$ python3 -q
>>> import numpy as np
>>> np.set_printoptions(precision=2, suppress=True, linewidth=200, floatmode="fixed")
>>> rd = lambda a: np.round(a, 2) + 0
>>> mat = np.loadtxt("w.csv", delimiter=",")
>>> print(mat)
[[ 1.00  0.00  0.00]
 [ 2.00 -1.00  2.00]
 [ 1.00  2.00  2.00]
 [-2.00  1.00 -1.00]
 [ 5.00 -2.00  4.00]]
>>> print(rd(np.linalg.norm(mat, 2)))
7.88
>>> print(rd(np.linalg.norm(mat, axis=0)))
[5.92 3.16 5.00]
>>> print(rd(np.linalg.norm(mat[4], 1)), rd(np.linalg.norm(mat[4], np.inf)))
11.0 5.0
>>> print(np.linalg.norm(mat, axis=1).argmax())
4
>>> print(rd(np.linalg.norm(mat[4] - mat[3])))
9.11
>>> print(rd(np.linalg.norm(mat) ** 2 / np.linalg.norm(mat, 2) ** 2))
1.13
>>> print(rd(np.linalg.norm(mat, "nuc")))
11.39
>>> vec = np.array([1, 3, 0])
>>> rhs = mat @ vec
>>> print(rhs)
[ 1.00 -1.00  7.00  1.00 -1.00]
>>> print(rd(np.linalg.solve(mat.T @ mat, mat.T @ rhs)))
[1.00 3.00 0.00]
>>> rng = np.random.default_rng(440748)
>>> rhs = rhs + 0.05 * rng.normal(size=5)
>>> print(rd(rhs))
[ 1.00 -0.98  7.02  1.03 -1.06]
>>> beta, *_ = np.linalg.lstsq(mat, rhs)
>>> print(rd(np.linalg.norm(rhs - mat @ beta)))
0.05
>>> print(rd(beta))
[0.98 3.00 0.01]
>>> print(rd(mat.T @ (rhs - mat @ beta)))
[0.00 0.00 0.00]
>>> X = np.minimum.outer(np.arange(1, 5), np.arange(1, 5)) * 4
>>> print(X)
[[ 4  4  4  4]
 [ 4  8  8  8]
 [ 4  8 12 12]
 [ 4  8 12 16]]
>>> # equal to its transpose
>>> vec = np.ones(4)
>>> for _ in range(5):
...     vec = X @ vec
...     vec /= np.linalg.norm(vec)
...     print(round(vec @ X @ vec, 2))
... 
33.12
33.16
33.16
33.16
33.16
>>> print(rd(np.linalg.eigvalsh(X)[-1]))
33.16
>>> w, vecs = np.linalg.eigh(X)
>>> vec = np.array([-1, 0, 0, 1])
>>> print(rd(vecs * np.sqrt(w) @ vecs.T))
[[1.72 0.73 0.53 0.46]
 [0.73 2.25 1.19 0.99]
 [0.53 1.19 2.71 1.72]
 [0.46 0.99 1.72 3.44]]
>>> print(rd(vecs * np.abs(w) @ vecs.T))
[[ 4.00  4.00  4.00  4.00]
 [ 4.00  8.00  8.00  8.00]
 [ 4.00  8.00 12.00 12.00]
 [ 4.00  8.00 12.00 16.00]]
>>> print(rd(np.linalg.eigvalsh(X[1:, 1:])))
[ 1.29  3.14 31.57]
>>> G = X.T @ X
>>> print(np.linalg.matrix_rank(G))
4
>>> print(np.allclose(G, G.T))
True
>>> w, vecs = np.linalg.eig(X)
>>> print(rd(X @ vecs[:, 0] - w[0] * vecs[:, 0]))
[0.00 0.00 0.00 0.00]
>>> print(rd(np.sort(np.linalg.eigvals(X @ X))))
[   1.28    2.90   16.00 1099.81]
>>> print(rd(np.sort(np.linalg.eigvals(X.T))))
[ 1.13  1.70  4.00 33.16]
>>> w, vecs = np.linalg.eigh(X)
>>> print(rd(vecs.T @ X @ vecs))
[[ 1.13  0.00  0.00  0.00]
 [ 0.00  1.70  0.00  0.00]
 [ 0.00  0.00  4.00  0.00]
 [ 0.00  0.00  0.00 33.16]]
>>> print(np.unique(w.round(6) + 0, return_counts=True)[1])
[1 1 1 1]
>>> print(rd(w))
[ 1.13  1.70  4.00 33.16]
>>> E = rng.normal(size=(13, 3))
>>> E = 3 * E / np.linalg.norm(E, axis=1, keepdims=True)
>>> print(rd(E))
[[ 1.43  2.46 -0.96]
 [ 1.50 -0.19  2.59]
 [ 2.59 -0.96  1.16]
 [-1.00 -2.83 -0.05]
 [ 0.79 -2.16 -1.92]
 [ 1.63  2.21 -1.21]
 [ 2.88  0.68 -0.47]
 [-2.22  1.54  1.30]
 [-1.00  2.61 -1.10]
 [ 0.37  2.82  0.94]
 [ 2.91  0.52 -0.53]
 [ 1.91 -2.26 -0.51]
 [ 2.51  1.58  0.44]]
>>> dist = np.linalg.norm(E[:, None] - E[None], axis=-1)
>>> print(rd(np.linalg.norm(E, axis=1)))
[3.00 3.00 3.00 3.00 3.00 3.00 3.00 3.00 3.00 3.00 3.00 3.00 3.00]
>>> print(dist.shape)
(13, 13)
>>> print(rd(dist[:5, :5]))
[[0.00 4.42 4.19 5.89 4.76]
 [4.42 0.00 1.96 4.50 4.98]
 [4.19 1.96 0.00 4.22 3.77]
 [5.89 4.50 4.22 0.00 2.67]
 [4.76 4.98 3.77 2.67 0.00]]
>>> print(rd(dist[10]))
[2.48 3.49 2.27 5.16 3.69 2.22 0.18 5.54 4.47 3.73 0.00 2.95 1.49]
>>> O, vecs = np.linalg.qr(E[:, :1])[0], np.linalg.qr(E[:, 1:])[0]
>>> sv = np.linalg.svd(O.T @ vecs, compute_uv=False)
>>> print(rd(np.linalg.norm(O @ O.T - vecs @ vecs.T, 2)))
1.0
>>> print(rd(np.degrees(np.arccos(sv.clip(0, 1)))))
[84.12]
>>> Xs = E - E.mean(axis=0)
>>> U, sv, vt = np.linalg.svd(Xs, full_matrices=False)
>>> print(rd((sv ** 2).sum() ** 2 / (sv ** 4).sum()))
2.65
>>> print(rd(sv ** 2 / (sv ** 2).sum()))
[0.49 0.32 0.19]
>>> print(np.searchsorted(np.cumsum(sv ** 2) / (sv ** 2).sum(), 0.9) + 1)
3
>>> print(np.abs(vt[0]).argmax())
1
>>> Xs = (E - E.mean(axis=0)) / E.std(axis=0)
>>> print(np.argwhere(np.abs(Xs) > 2))
[[1 2]
 [7 0]]
>>> beta = np.linalg.lstsq(np.delete(Xs, 2, axis=1), Xs[:, 2])[0]
>>> print(rd(1 - np.var(Xs[:, 2] - np.delete(Xs, 2, axis=1) @ beta)))
0.01
>>> theta = np.deg2rad(49)
>>> A = np.eye(3)
>>> A[np.ix_([1, 2], [1, 2])] = [[np.cos(theta), -np.sin(theta)], [np.sin(theta), np.cos(theta)]]
>>> print(rd(A))
[[ 1.00  0.00  0.00]
 [ 0.00  0.66 -0.75]
 [ 0.00  0.75  0.66]]
>>> print(rd(A @ A))
[[ 1.00  0.00  0.00]
 [ 0.00 -0.14 -0.99]
 [ 0.00  0.99 -0.14]]
>>> z = rng.permutation(3)
>>> B = A[:, z] * rng.choice([-1, 1], 3)
>>> print(rd(B))
[[ 0.00  0.00  1.00]
 [-0.66  0.75  0.00]
 [-0.75 -0.66  0.00]]
>>> U, _, vt = np.linalg.svd(A.T @ B)
>>> print(rd(np.linalg.lstsq(A, B)[0]))
[[ 0.00  0.00  1.00]
 [-1.00  0.00  0.00]
 [ 0.00 -1.00  0.00]]
